% ipython --no-banner

In [1]: import numpy as np

In [2]: np.set_printoptions(precision=3, suppress=True, linewidth=200, sign=" ")

In [3]: J = np.load("test4.npy")

In [4]: print(J)
[[ -5  -6   2  13   1   6  -5   0]
 [ -5  -7 -18  -3  -2 -15  11  -3]
 [  3  -3  24  15  -6  24 -12   6]
 [  1 -19   6   3   8   7   7  -5]
 [  1  -1   5  -1  15   4  -3  -5]
 [ -5  11  -9   3  -3  -7  -6   2]
 [ -3 -14 -10   1  -7  -7  12  -1]
 [ -4  -1 -10   4 -17  -7   4   5]
 [  8  -2  18  -6  18  13  -3  -5]
 [  6  -7   8  -6   1   5   6  -1]]

In [5]: # looks like rank 4

In [6]: left, sv, Vh = np.linalg.svd(J)

In [7]: V = Vh[:(sv > 1e-8).sum()]

In [8]: rng = np.random.default_rng(41583)

In [9]: x0 = J[0] + 4 * J[4] + rng.integers(2) * np.eye(8)[7]

In [10]: print(x0)
[ -1. -10.  22.   9.  61.  22. -17. -20.]

In [11]: print(np.diag(V.T @ V))
[ 0.234  0.753  0.547  0.647  0.858  0.39   0.428  0.143]

In [12]: print(np.allclose(V.T @ V @ x0, x0))
True

In [13]: mat = 0.9 ** np.abs(np.subtract.outer(np.arange(5), np.arange(5)))

In [14]: print(mat)
[[ 1.     0.9    0.81   0.729  0.656]
 [ 0.9    1.     0.9    0.81   0.729]
 [ 0.81   0.9    1.     0.9    0.81 ]
 [ 0.729  0.81   0.9    1.     0.9  ]
 [ 0.656  0.729  0.81   0.9    1.   ]]

In [15]: # symmetric, so the eigenvalues are real

In [16]: proj = np.triu(np.array([[-2, 1, 3, 1, 0],
    ...:     [-3, 2, 3, -2, 1],
    ...:     [-3, 2, 2, -1, 2],
    ...:     [1, 0, -2, -3, 3],
    ...:     [2, 0, 3, -2, -1]]), 1) + np.eye(5)

In [17]: M2 = proj @ mat @ np.linalg.inv(proj)

In [18]: print(np.poly(M2))
[ 1.    -5.     3.298 -0.666  0.051 -0.001]

In [19]: print(np.round(np.linalg.det(M2), 3))
0.001

In [20]: F = np.loadtxt("run5.csv", delimiter=",")

In [21]: print(F)
[[ 19.   4.   2.  -4.   4.   0.  -3.   3.   2.]
 [  5.  15.  -3.  -3.   1.   2.  -5.   3.   5.]
 [ -1.  -5. -34.  -5.   5.   5.   3.  -1.   2.]
 [ -4.  -1.   4.  27.  -3.   5.   0.   2.   0.]
 [ -5.  -1.   4.   3.  -7.   1.   0.   0.   4.]
 [ -2.  -4.  -5.   2.  -5.   3.   2.  -2.  -3.]
 [  2.  -5.   3.  -2.  -3.   3.  -7.  -4.   0.]
 [  1.   2.  -2.  -5.   2.   2.   0.  15.  -5.]
 [ -4.   1.   1.   5.   0.   3.   5.  -3.  16.]]

In [22]: print([round(float(x), 3) for x in np.linalg.svd(J, compute_uv=False)[:3]])
[59.161, 36.384, 31.791]

In [23]: print(np.argsort(-np.linalg.norm(J, axis=0).round(6), kind="stable")[:3])
[ 2  5  4]

In [24]: print(round(np.linalg.norm(J, 2) / np.linalg.norm(J), 3))
0.753

In [25]: np.linalg.norm(F, axis=2)
AxisError: axis 2 is out of bounds for array of dimension 2


In [26]: print(np.linalg.norm(F, axis=1))
[ 20.857  18.221  35.651  28.284  10.817  10.     11.18   17.088  18.493]

In [27]: print(F[1] @ F[0])
199.0

In [28]: print(round(np.linalg.norm(F) ** 2 / np.linalg.norm(F, 2) ** 2, 3))
2.605

In [29]: r0 = np.array([5, -2, 1, 4, 0, 2, 4, -3, 1])

In [30]: M2 = F + np.outer(r0, np.eye(9)[1])

In [31]: print(np.round(np.linalg.det(M2) / np.linalg.det(F), 3), round(1 + np.linalg.solve(F, r0)[1], 3))
0.736 0.736

In [32]: print(np.linalg.matrix_rank(np.linalg.inv(M2) - np.linalg.inv(F), tol=1e-8))
1

In [33]: m1 = np.loadtxt("x.csv", delimiter=",")

In [34]: print(m1)
[[  5.   5.   5.   5.]
 [  5.  10.  10.  10.]
 [  5.  10.  15.  15.]
 [  5.  10.  15.  20.]]

In [35]: Lm = np.linalg.cholesky(m1)

In [36]: print(np.diag(Lm) ** 2)
[ 5.  5.  5.  5.]

In [37]: print(np.linalg.eigvalsh(m1).min() > 0)
True

In [38]: print(np.round(np.prod(np.diag(Lm)) ** 2, 3), round(np.linalg.det(m1), 3))
625.0 625.0

In [39]: print(Lm @ Lm.T)
[[  5.   5.   5.   5.]
 [  5.  10.  10.  10.]
 [  5.  10.  15.  15.]
 [  5.  10.  15.  20.]]

In [40]: proj = np.triu(np.array([[2, 3, 3, 0], [-1, 0, -3, 2], [2, 2, -1, -1], [0, 3, 0, -1]]), 1) + np.eye(4)

In [41]: M2 = proj @ m1 @ np.linalg.inv(proj)

In [42]: print(np.round(np.linalg.det(M2), 3))
625.0

In [43]: print(np.poly(M2))
[   1.  -50.  375. -875.  625.]

In [44]: x0 = np.ones(4)

In [45]: for _ in range(4):
    ...:     x0 = m1 @ x0
    ...:     x0 /= np.linalg.norm(x0)
    ...:     print(round(x0 @ m1 @ x0, 3))
    ...: 
41.402
41.454
41.454
41.454

In [46]: print(x0)
[ 0.228  0.429  0.577  0.657]

In [47]: x0 = np.array([-2, 1, 0, -3])

In [48]: rhs = m1 @ x0

In [49]: print(rhs)
[-20. -30. -45. -60.]

In [50]: print(np.linalg.solve(m1, rhs + m1[:, 0]))
[-1.  1.  0. -3.]

In [51]: print(np.linalg.solve(m1, m1[:, 3]))
[ 0.  0.  0.  1.]

In [52]: print(np.linalg.solve(m1.T, m1[1]))
[ 0.  1.  0.  0.]

In [53]: print(np.linalg.solve(m1, rhs))
[-2.  1.  0. -3.]

In [54]: print(np.linalg.eigvals(m1))
[ 41.454   5.      2.13    1.416]

In [55]: print(round(np.linalg.eigvals(m1).sum().real, 3))
50.0

In [56]: print(np.poly(m1))
[   1.  -50.  375. -875.  625.]

In [57]: print(np.kron(np.eye(2, dtype=int), m1))
[[  5.   5.   5.   5.   0.   0.   0.   0.]
 [  5.  10.  10.  10.   0.   0.   0.   0.]
 [  5.  10.  15.  15.   0.   0.   0.   0.]
 [  5.  10.  15.  20.   0.   0.   0.   0.]
 [  0.   0.   0.   0.   5.   5.   5.   5.]
 [  0.   0.   0.   0.   5.  10.  10.  10.]
 [  0.   0.   0.   0.   5.  10.  15.  15.]
 [  0.   0.   0.   0.   5.  10.  15.  20.]]

In [58]: print(round(float(np.linalg.det(m1.T)), 3))
625.0
